$ python -q
>>> import numpy as np
>>> np.set_printoptions(precision=1, suppress=True, linewidth=160)
>>> rd = lambda a: np.round(a, 1) + 0
>>> W0 = np.loadtxt("layer17.csv", delimiter=",")
>>> W0
array([[ 25.,  10., -20.,  20.,  25.,  -5.,   0., -15.,   5.],
       [ 10.,   4.,  -8.,   8.,  10.,  -2.,   0.,  -6.,   2.],
       [-20.,  -8.,  16., -16., -20.,   4.,   0.,  12.,  -4.],
       [ 20.,   8., -16.,  16.,  20.,  -4.,   0., -12.,   4.],
       [ 25.,  10., -20.,  20.,  25.,  -5.,   0., -15.,   5.],
       [ -5.,  -2.,   4.,  -4.,  -5.,   1.,   0.,   3.,  -1.],
       [  0.,   0.,   0.,   0.,   0.,   0.,   0.,   0.,   0.],
       [-15.,  -6.,  12., -12., -15.,   3.,   0.,   9.,  -3.],
       [  5.,   2.,  -4.,   4.,   5.,  -1.,   0.,  -3.,   1.]])
>>> # rows 0 and 4 are equal
>>> vals, evecs = np.linalg.eigh(W0)
>>> rd(evecs.T @ W0 @ evecs)
array([[ 0.,  0.,  0.,  0.,  0.,  0.,  0.,  0.,  0.],
       [ 0.,  0.,  0.,  0.,  0.,  0.,  0.,  0.,  0.],
       [ 0.,  0.,  0.,  0.,  0.,  0.,  0.,  0.,  0.],
       [ 0.,  0.,  0.,  0.,  0.,  0.,  0.,  0.,  0.],
       [ 0.,  0.,  0.,  0.,  0.,  0.,  0.,  0.,  0.],
       [ 0.,  0.,  0.,  0.,  0.,  0.,  0.,  0.,  0.],
       [ 0.,  0.,  0.,  0.,  0.,  0.,  0.,  0.,  0.],
       [ 0.,  0.,  0.,  0.,  0.,  0.,  0.,  0.,  0.],
       [ 0.,  0.,  0.,  0.,  0.,  0.,  0.,  0., 97.]])
>>> rd(np.linalg.eigvalsh(W0 + -2 * np.eye(9)))
array([-2., -2., -2., -2., -2., -2., -2., -2., 95.])
>>> rd(np.linalg.eigvalsh(W0 @ W0))
array([   0.,    0.,    0.,    0.,    0.,    0.,    0.,    0., 9409.])
>>> np.abs(evecs[:, -1]).round(6).argmax()
np.int64(0)
>>> (vals > 1e-8).sum(), (vals < -1e-8).sum()
(np.int64(1), np.int64(0))
>>> rd(evecs @ np.diag(vals) @ evecs.T)
array([[ 25.,  10., -20.,  20.,  25.,  -5.,   0., -15.,   5.],
       [ 10.,   4.,  -8.,   8.,  10.,  -2.,   0.,  -6.,   2.],
       [-20.,  -8.,  16., -16., -20.,   4.,   0.,  12.,  -4.],
       [ 20.,   8., -16.,  16.,  20.,  -4.,   0., -12.,   4.],
       [ 25.,  10., -20.,  20.,  25.,  -5.,   0., -15.,   5.],
       [ -5.,  -2.,   4.,  -4.,  -5.,   1.,   0.,   3.,  -1.],
       [  0.,   0.,   0.,   0.,   0.,   0.,   0.,   0.,   0.],
       [-15.,  -6.,  12., -12., -15.,   3.,   0.,   9.,  -3.],
       [  5.,   2.,  -4.,   4.,   5.,  -1.,   0.,  -3.,   1.]])
>>> rd(np.linalg.svd(W0, compute_uv=False))
array([97.,  0.,  0.,  0.,  0.,  0.,  0.,  0.,  0.])
>>> np.unique(vals.round(6) + 0, return_counts=True)[1]
array([8, 1])
>>> rd(evecs.T @ evecs)
array([[1., 0., 0., 0., 0., 0., 0., 0., 0.],
       [0., 1., 0., 0., 0., 0., 0., 0., 0.],
       [0., 0., 1., 0., 0., 0., 0., 0., 0.],
       [0., 0., 0., 1., 0., 0., 0., 0., 0.],
       [0., 0., 0., 0., 1., 0., 0., 0., 0.],
       [0., 0., 0., 0., 0., 1., 0., 0., 0.],
       [0., 0., 0., 0., 0., 0., 1., 0., 0.],
       [0., 0., 0., 0., 0., 0., 0., 1., 0.],
       [0., 0., 0., 0., 0., 0., 0., 0., 1.]])
